$ ipython --no-banner

In [1]: import numpy as np

In [2]: from numpy import linalg as LA

In [3]: np.set_printoptions(suppress=True, linewidth=200)

In [4]: W0 = np.load("w.npy")

In [5]: print(W0)
[[-40.191   0.462  -0.965  59.706  -0.102  19.379  58.971 -60.883  20.512]
 [-39.707  -2.285  -1.267  58.657   0.67   19.494  59.451 -60.729  18.931]
 [-39.014  -0.077  -0.397  58.557  -1.174  21.241  58.743 -59.687  19.763]
 [-38.411   1.266  -0.461  60.764  -1.763  18.936  58.561 -58.576  20.088]
 [-38.606  -0.28    0.556  59.903  -2.064  21.04   60.531 -61.843  19.992]
 [-39.684  -0.916  -0.215  61.123   1.695  19.925  59.937 -58.155  18.828]
 [-37.799   1.373   1.69   59.39   -0.488  20.04   60.166 -60.854  19.837]
 [-40.643   0.478   0.904  60.457  -0.138  19.774  61.188 -59.189  20.343]
 [-40.167   0.61    0.592  61.032   0.112  20.615  58.791 -59.774  21.23 ]
 [-41.816   0.569  -0.944  59.924  -1.448  21.174  59.322 -59.441  19.543]
 [-39.785   0.792   0.317  59.755   0.342  20.638  61.459 -61.519  19.699]
 [-39.738  -0.785  -0.37   59.328  -0.859  19.179  57.877 -59.466  19.527]
 [-40.652  -0.156  -1.329  60.992   1.173  19.062  60.202 -58.971  20.638]
 [-40.758  -0.308   1.258  57.986   0.151  21.532  58.844 -60.792  20.03 ]
 [-40.35   -0.675  -0.317  61.326   0.175  21.334  60.492 -60.89   19.537]
 [-39.535   0.953  -0.813  59.684   0.655  19.998  59.702 -60.129  21.394]
 [-40.098  -2.299  -0.927  59.155   0.219  22.502  58.538 -60.319  19.561]
 [-39.486   0.095  -0.703  59.394  -0.156  20.223  60.688 -59.492  20.227]
 [-40.795  -0.789   1.157  62.086   0.053  20.622  59.75  -60.514  18.712]
 [-42.384   0.01    0.345  59.64    1.125  18.133  59.23  -60.653  20.891]
 [-40.521   0.442   0.414  58.648   0.699  21.724  60.822 -60.582  20.375]
 [-40.476  -1.276  -1.436  59.962   0.185  19.666  58.871 -60.314  19.979]
 [-39.74    1.031  -0.519  60.209   0.353  18.088  59.664 -60.763  19.588]
 [-38.752  -2.264  -0.065  58.701  -1.321  20.326  59.146 -60.159  18.614]
 [-41.075   0.627  -0.436  58.58    1.39   22.945  58.487 -60.1    21.075]
 [-39.593  -0.896   0.288  59.775  -0.096  22.224  60.494 -59.727  17.802]
 [-41.503  -0.381   0.268  61.677   0.072  18.071  60.453 -59.281  19.452]
 [-40.458  -1.144  -1.975  60.088   0.232  20.092  61.37  -60.699  19.946]
 [-40.018   1.301  -0.747  59.903   0.441  18.83   58.821 -60.822  21.137]
 [-41.296  -0.9    -0.152  60.965   0.02   19.269  60.125 -58.995  19.608]
 [-40.573  -0.81    0.611  61.38    0.307  20.68   60.844 -61.323  19.523]
 [-38.972   1.057   0.383  60.514  -0.244  19.186  59.825 -61.043  21.274]]

In [6]: cen = W0 - W0.mean(axis=0)

In [7]: V = LA.svd(cen)[2][:1]

In [8]: Y = cen - cen @ V.T @ V

In [9]: print(np.round(Y.std(axis=0), 3))
[0.954 0.918 0.833 0.775 0.832 0.606 0.919 0.832 0.767]

In [10]: Y = np.c_[W0[:, :1] @ np.array([[0]]), np.array([1, -2, -9, -9, 6, 9, 0, 9, 6, -6, -1, 1, 9, 5, -2, 6, 4, 6, -8, -3, -3, -8, -2, 6, -4, 9, -9, 6, -5, -8, 8, 2])]

In [11]: print(Y)
[[ 0.  1.]
 [ 0. -2.]
 [ 0. -9.]
 [ 0. -9.]
 [ 0.  6.]
 [ 0.  9.]
 [ 0.  0.]
 [ 0.  9.]
 [ 0.  6.]
 [ 0. -6.]
 [ 0. -1.]
 [ 0.  1.]
 [ 0.  9.]
 [ 0.  5.]
 [ 0. -2.]
 [ 0.  6.]
 [ 0.  4.]
 [ 0.  6.]
 [ 0. -8.]
 [ 0. -3.]
 [ 0. -3.]
 [ 0. -8.]
 [ 0. -2.]
 [ 0.  6.]
 [ 0. -4.]
 [ 0.  9.]
 [ 0. -9.]
 [ 0.  6.]
 [ 0. -5.]
 [ 0. -8.]
 [ 0.  8.]
 [ 0.  2.]]

In [12]: print(LA.matrix_rank(np.c_[W0, Y]))
10

In [13]: cent = W0[[5, 23]].astype(float)

In [14]: for _ in range(5):
    ...:     labels = LA.norm(W0[:, None] - cent, axis=-1).argmin(axis=1)
    ...:     cent = np.array([W0[labels == j].mean(axis=0) for j in range(2)])
    ...: 

In [15]: print(labels)
[0 1 1 0 1 0 0 0 0 1 0 1 0 1 0 0 1 0 0 0 1 0 0 1 1 1 0 0 0 0 0 0]

In [16]: print(np.round(cent[1] - cent[0], 3))
[ 0.168 -0.8   -0.012 -1.459 -0.541  1.571 -0.662 -0.123 -0.552]

In [17]: print(np.bincount(labels))
[21 11]

In [18]: r0 = np.array([0, 2])

In [19]: print(np.round(np.cross(W0[17, :3], W0[0, :3]), 3))
[  0.233  -9.85  -14.424]

In [20]: print(np.convolve(W0[17], r0))
[   0.     -78.972    0.19    -1.406  118.788   -0.312   40.446  121.376 -118.984   40.454]
